$ ipython --no-banner

In [1]: import numpy as np

In [2]: from numpy import linalg as LA

In [3]: np.set_printoptions(precision=2, suppress=True, linewidth=100, legacy="1.25")

In [4]: W0 = np.load("block19.npy")

In [5]: W0
Out[5]: 
array([[-3,  0,  0,  0],
       [-3,  1,  0,  0],
       [-2,  3, -1,  0],
       [ 3,  2,  2,  0]])

In [6]: # triangular

In [7]: np.round(W0 @ LA.pinv(W0) @ W0, 2) + 0
Out[7]: 
array([[-3.,  0.,  0.,  0.],
       [-3.,  1.,  0.,  0.],
       [-2.,  3., -1.,  0.],
       [ 3.,  2.,  2.,  0.]])

In [8]: np.allclose(W0[:-1].T @ LA.lstsq(W0[:-1].T, W0[-1])[0], W0[-1])
Out[8]: True

In [9]: np.unique(W0.round(6), axis=0).shape
Out[9]: (4, 4)

In [10]: LA.lstsq(W0[:-1].T, W0[-1])[2]
Out[10]: 3

In [11]: np.round(LA.norm(W0, 2) / LA.norm(W0), 2)
Out[11]: 0.82

In [12]: LA.matrix_rank(W0, rtol=0.1)
Out[12]: 3

In [13]: left, sv, Vh = LA.svd(W0, full_matrices=False)

In [14]: left.shape, sv.shape, Vh.shape
Out[14]: ((4, 4), (4,), (4, 4))

In [15]: round(np.sqrt((sv ** 2).sum()), 2), round(float(LA.norm(W0)), 2)
Out[15]: (7.07, 7.07)

In [16]: sv / sv[0]
Out[16]: array([1.  , 0.64, 0.27, 0.  ])

In [17]: np.round(left.T @ W0 @ Vh.T, 2) + 0
Out[17]: 
array([[5.8 , 0.  , 0.  , 0.  ],
       [0.  , 3.73, 0.  , 0.  ],
       [0.  , 0.  , 1.57, 0.  ],
       [0.  , 0.  , 0.  , 0.  ]])

In [18]: sv
Out[18]: array([5.8 , 3.73, 1.57, 0.  ])

In [19]: J = np.load("sample8.npy")

In [20]: J
Out[20]: 
array([[ 3,  2,  1,  2,  0],
       [ 1,  0,  1,  3,  2],
       [ 2,  0,  3,  3,  1],
       [ 1,  2, -1, -4, -4]])

In [21]: # rows and columns are dependent

In [22]: [round(float(x), 2) for x in LA.svd(J, compute_uv=False)[:3]]
Out[22]: [8.17, 4.96, 1.63]

In [23]: np.argsort(-LA.norm(J, axis=0).round(6), kind="stable")[:3]
Out[23]: array([3, 4, 0])

In [24]: round(LA.norm(J, 2) / LA.norm(J), 2)
Out[24]: 0.84

In [25]: left, sv, Vh = LA.svd(J, full_matrices=False)

In [26]: np.round(sv / sv[0], 2) + 0
Out[26]: array([1.  , 0.61, 0.2 , 0.  ])

In [27]: sv.round(2) + 0
Out[27]: array([8.17, 4.96, 1.63, 0.  ])

In [28]: left.shape, sv.shape, Vh.shape
Out[28]: ((4, 4), (4,), (4, 5))

In [29]: np.abs(Vh[0])
Out[29]: array([0.21, 0.09, 0.36, 0.75, 0.5 ])

In [30]: round(float(np.sqrt((sv ** 2).sum())), 2), round(float(LA.norm(J)), 2)
Out[30]: (9.7, 9.7)

In [31]: (sv > 1e-8).sum()
Out[31]: 3

In [32]: np.round(J @ LA.pinv(J) @ J, 2) + 0
Out[32]: 
array([[ 3.,  2.,  1.,  2.,  0.],
       [ 1.,  0.,  1.,  3.,  2.],
       [ 2.,  0.,  3.,  3.,  1.],
       [ 1.,  2., -1., -4., -4.]])

In [33]: np.allclose(J[:-1].T @ LA.lstsq(J[:-1].T, J[-1])[0], J[-1])
Out[33]: True

In [34]: round(np.trace(LA.pinv(J) @ J), 2)
Out[34]: 3.0

In [35]: M = np.array([[0.4, -1.1, 0.8, 0.1, -2.4],
    ...:     [0.1, -1.0, -0.2, 0.5, 1.8],
    ...:     [0.3, 0.2, 0.7, 0.7, -0.6],
    ...:     [0.5, 0.0, 0.9, -1.0, -0.3],
    ...:     [-1.5, 1.8, 1.1, -0.4, 0.9]])

In [36]: rng = np.random.default_rng(35)

In [37]: M[0] = M[2] + 0.05 * rng.normal(size=5)

In [38]: M
Out[38]: 
array([[ 0.24,  0.24,  0.76,  0.74, -0.53],
       [ 0.1 , -1.  , -0.2 ,  0.5 ,  1.8 ],
       [ 0.3 ,  0.2 ,  0.7 ,  0.7 , -0.6 ],
       [ 0.5 ,  0.  ,  0.9 , -1.  , -0.3 ],
       [-1.5 ,  1.8 ,  1.1 , -0.4 ,  0.9 ]])

In [39]: blk = np.stack([J, -1 * J, J[::-1]])

In [40]: (blk @ J.T).shape
Out[40]: (3, 4, 4)

In [41]: LA.matrix_rank(blk)
Out[41]: array([3, 3, 3])

In [42]: LA.norm(blk, axis=(1, 2))
Out[42]: array([9.7, 9.7, 9.7])

In [43]: np.einsum("bij,cij->bc", blk, blk)
Out[43]: 
array([[ 94, -94,  28],
       [-94,  94, -28],
       [ 28, -28,  94]])

In [44]: feats = np.load("data.npy")

In [45]: feats
Out[45]: 
array([[-18.24,  33.59,   3.55],
       [-11.44,  20.23,  -3.8 ],
       [ -7.31,  11.66,  -5.98],
       [ -5.75,   8.39,  -5.72],
       [ -4.65,   6.17,  -4.94],
       [ -3.87,   4.75,  -4.09],
       [ -3.17,   3.6 ,  -3.19],
       [  0.92,  -0.79,   0.4 ],
       [  1.81,  -1.51,   0.6 ],
       [  4.73,  -3.78,   0.3 ],
       [  5.69,  -4.51,  -0.03],
       [  6.87,  -5.41,  -0.55],
       [  7.39,  -5.81,  -0.81],
       [ 18.48, -14.57,  -9.5 ],
       [ 30.43, -24.59, -22.17],
       [ 57.38, -48.59, -55.65]])

In [46]: Ac = feats - feats.mean(axis=0)

In [47]: left, sv, Vh = LA.svd(Ac, full_matrices=False)

In [48]: (np.sign(left[:, 0]) == np.sign(left[0, 0])).astype(int)
Out[48]: array([1, 1, 1, 1, 1, 1, 1, 1, 1, 1, 1, 0, 0, 0, 0, 0])

In [49]: np.abs(Vh[-1])
Out[49]: array([0.77, 0.58, 0.27])

In [50]: np.round(sv ** 2 / (sv ** 2).sum(), 2) + 0
Out[50]: array([0.93, 0.06, 0.  ])

In [51]: LA.matrix_rank(Ac)
Out[51]: 3

In [52]: np.abs(left[:, 0]).argmax()
Out[52]: 15

In [53]: x = np.array([5, 2, 2])

In [54]: target = feats @ x

In [55]: LA.solve(feats.T @ feats, feats.T @ target)
Out[55]: array([5., 2., 2.])

In [56]: target = target + 0.1 * rng.normal(size=16)

In [57]: target
Out[57]: 
array([-16.92, -24.48, -25.2 , -23.36, -20.75, -18.09, -15.24,   4.03,   7.23,  16.74,  19.31,
        22.35,  23.77,  44.36,  58.54,  78.36])

In [58]: beta, *_ = LA.lstsq(feats, target)

In [59]: np.round(feats.T @ (target - feats @ beta), 2) + 0
Out[59]: array([0., 0., 0.])

In [60]: [round(float(LA.norm(LA.solve(feats.T @ feats + lam * np.eye(3), feats.T @ target))), 2) for lam in (0, 1, 10, 100)]
Out[60]: [5.75, 5.68, 5.13, 2.75]

In [61]: beta
Out[61]: array([5., 2., 2.])

In [62]: X = np.array([[-1, 0, -1, 0, 0], [0, -1, 2, 0, 1], [-1, -2, 3, 0, 2]])

In [63]: X
Out[63]: 
array([[-1,  0, -1,  0,  0],
       [ 0, -1,  2,  0,  1],
       [-1, -2,  3,  0,  2]])

In [64]: # null space of dimension 3

In [65]: A2 = X[0, 0] * X[1:] - np.outer(X[1:, 0], X[0])

In [66]: A2
Out[66]: 
array([[ 0,  1, -2,  0, -1],
       [ 0,  2, -4,  0, -2]])

In [67]: np.flatnonzero(~A2.round(6).any(axis=1))
Out[67]: array([], dtype=int64)

In [68]: X[:, 0] / X[0, 0]
Out[68]: array([ 1., -0.,  1.])

In [69]: E = np.load("layer18.npy")

In [70]: E.round(2) + 0
Out[70]: 
array([[ 1.  ,  0.  ,  0.  , -0.01,  0.  ],
       [ 0.  ,  0.88,  0.13,  0.23, -0.19],
       [ 0.  ,  0.13,  0.86, -0.25,  0.2 ],
       [-0.01,  0.23, -0.25,  0.55,  0.36],
       [ 0.  , -0.19,  0.2 ,  0.36,  0.71]])

In [71]: # equal to its transpose

In [72]: A2 = E / LA.norm(E, axis=1, keepdims=True)

In [73]: cov = A2 @ A2.T

In [74]: cov.round(2) + 0
Out[74]: 
array([[ 1.  ,  0.  ,  0.  , -0.01,  0.  ],
       [ 0.  ,  1.  ,  0.15,  0.33, -0.24],
       [ 0.  ,  0.15,  1.  , -0.37,  0.26],
       [-0.01,  0.33, -0.37,  1.  ,  0.57],
       [ 0.  , -0.24,  0.26,  0.57,  1.  ]])

In [75]: np.argwhere(np.triu(np.abs(cov) > 0.95, 1))
Out[75]: array([], shape=(0, 2), dtype=int64)

In [76]: (cov - 2 * np.eye(5)).round(6).argmax(axis=1)
Out[76]: array([4, 3, 4, 4, 3])

In [77]: (np.abs(cov) > 0.9).astype(int)
Out[77]: 
array([[1, 0, 0, 0, 0],
       [0, 1, 0, 0, 0],
       [0, 0, 1, 0, 0],
       [0, 0, 0, 1, 0],
       [0, 0, 0, 0, 1]])

In [78]: round(np.degrees(np.arccos(np.clip(cov[0, 1], -1, 1))), 2)
Out[78]: 89.84

In [79]: cov[0].round(2) + 0
Out[79]: array([ 1.  ,  0.  ,  0.  , -0.01,  0.  ])
